% ipython --no-banner

In [1]: import numpy as np

In [2]: from numpy import linalg as LA

In [3]: np.set_printoptions(precision=2, suppress=True, linewidth=200)

In [4]: def rd(a):
   ...:     return np.round(a, 2) + 0
   ...: 

In [5]: X = np.load("test18.npy")

In [6]: X
Out[6]: 
array([[ 0, -3, -1,  0],
       [-3,  0, -3, -1],
       [-1, -3,  0, -3],
       [ 0, -1, -3,  0]])

In [7]: W1 = np.array([[5, -5, 4, 5, 1, 2],
   ...:     [0, -4, -4, -1, -1, -3],
   ...:     [-2, -5, 1, 1, 2, 3],
   ...:     [5, 0, -2, 4, -4, 4]])

In [8]: beta = np.array([6, -3, 3, 6, 2, -9])

In [9]: H = np.maximum(X @ W1 + beta, 0)

In [10]: (H > 0).astype(int)
Out[10]: 
array([[1, 1, 1, 1, 1, 0],
       [0, 1, 0, 0, 0, 0],
       [0, 1, 1, 0, 1, 0],
       [1, 1, 1, 1, 0, 0]])

In [11]: (H > 0).mean(axis=0)
Out[11]: array([0.5 , 1.  , 0.75, 0.5 , 0.5 , 0.  ])

In [12]: W2 = np.array([[1, -5, 5],
    ...:     [-4, 1, -1],
    ...:     [5, -5, 3],
    ...:     [2, -1, 2],
    ...:     [4, -3, -4],
    ...:     [-3, -5, 2]])

In [13]: (H @ W2).round(6).argmax(axis=1)
Out[13]: array([2, 1, 0, 2])

In [14]: H @ W2
Out[14]: 
array([[  50, -113,   72],
       [-108,   27,  -27],
       [  93, -119,  -27],
       [ -24,  -68,   64]])

In [15]: other = np.array([[2, 0, 2, -1, 2, -2, 1, -2, 0, -1, 2, 2],
    ...:     [-1, -1, -1, 0, -1, 0, 2, 1, 1, 2, 0, 0],
    ...:     [2, -1, 1, -2, 0, -1, 2, -1, -1, -1, 2, -1],
    ...:     [-2, 2, -1, 0, 2, 2, -1, 0, 1, 1, 1, 1],
    ...:     [1, -2, 0, -2, 0, -2, -1, 1, -2, -1, 0, -1],
    ...:     [0, 2, -1, 2, 1, 0, 2, -1, 0, 1, -1, 1],
    ...:     [2, 1, -1, -1, 2, -1, -1, -2, 1, 1, -2, 0],
    ...:     [2, -2, -2, 2, -1, 1, 2, 1, 1, 1, 2, 2],
    ...:     [-2, -2, -2, -1, -1, -2, -2, 1, 2, 0, -2, 1],
    ...:     [0, -1, -1, 0, 2, 1, -2, -1, 1, 0, 2, 1],
    ...:     [-1, 2, 2, -2, 2, 1, 2, 0, 0, 2, -1, 0],
    ...:     [1, -1, 0, 0, -1, 1, -2, -1, 1, -2, 2, -2]])

In [16]: other[-1] = other[0]

In [17]: F = other + 0.3 * np.eye(12)

In [18]: F
Out[18]: 
array([[ 2.3,  0. ,  2. , -1. ,  2. , -2. ,  1. , -2. ,  0. , -1. ,  2. ,  2. ],
       [-1. , -0.7, -1. ,  0. , -1. ,  0. ,  2. ,  1. ,  1. ,  2. ,  0. ,  0. ],
       [ 2. , -1. ,  1.3, -2. ,  0. , -1. ,  2. , -1. , -1. , -1. ,  2. , -1. ],
       [-2. ,  2. , -1. ,  0.3,  2. ,  2. , -1. ,  0. ,  1. ,  1. ,  1. ,  1. ],
       [ 1. , -2. ,  0. , -2. ,  0.3, -2. , -1. ,  1. , -2. , -1. ,  0. , -1. ],
       [ 0. ,  2. , -1. ,  2. ,  1. ,  0.3,  2. , -1. ,  0. ,  1. , -1. ,  1. ],
       [ 2. ,  1. , -1. , -1. ,  2. , -1. , -0.7, -2. ,  1. ,  1. , -2. ,  0. ],
       [ 2. , -2. , -2. ,  2. , -1. ,  1. ,  2. ,  1.3,  1. ,  1. ,  2. ,  2. ],
       [-2. , -2. , -2. , -1. , -1. , -2. , -2. ,  1. ,  2.3,  0. , -2. ,  1. ],
       [ 0. , -1. , -1. ,  0. ,  2. ,  1. , -2. , -1. ,  1. ,  0.3,  2. ,  1. ],
       [-1. ,  2. ,  2. , -2. ,  2. ,  1. ,  2. ,  0. ,  0. ,  2. , -0.7,  0. ],
       [ 2. ,  0. ,  2. , -1. ,  2. , -2. ,  1. , -2. ,  0. , -1. ,  2. ,  2.3]])

In [19]: def softmax(z):
    ...:     e = np.exp(z - z.max(axis=-1, keepdims=True))
    ...:     return e / e.sum(axis=-1, keepdims=True)
    ...: 

In [20]: rd(softmax(F).sum(axis=1))
Out[20]: array([1., 1., 1., 1., 1., 1., 1., 1., 1., 1., 1., 1.])

In [21]: rd(softmax(10 * F[5]))
Out[21]: array([0.  , 0.33, 0.  , 0.33, 0.  , 0.  , 0.33, 0.  , 0.  , 0.  , 0.  , 0.  ])

In [22]: scores = F @ F.T / np.sqrt(12)

In [23]: softmax(scores).round(6).argmax(axis=1)
Out[23]: array([ 0,  1,  2,  3,  4,  5,  6,  7,  8,  9, 10, 11])
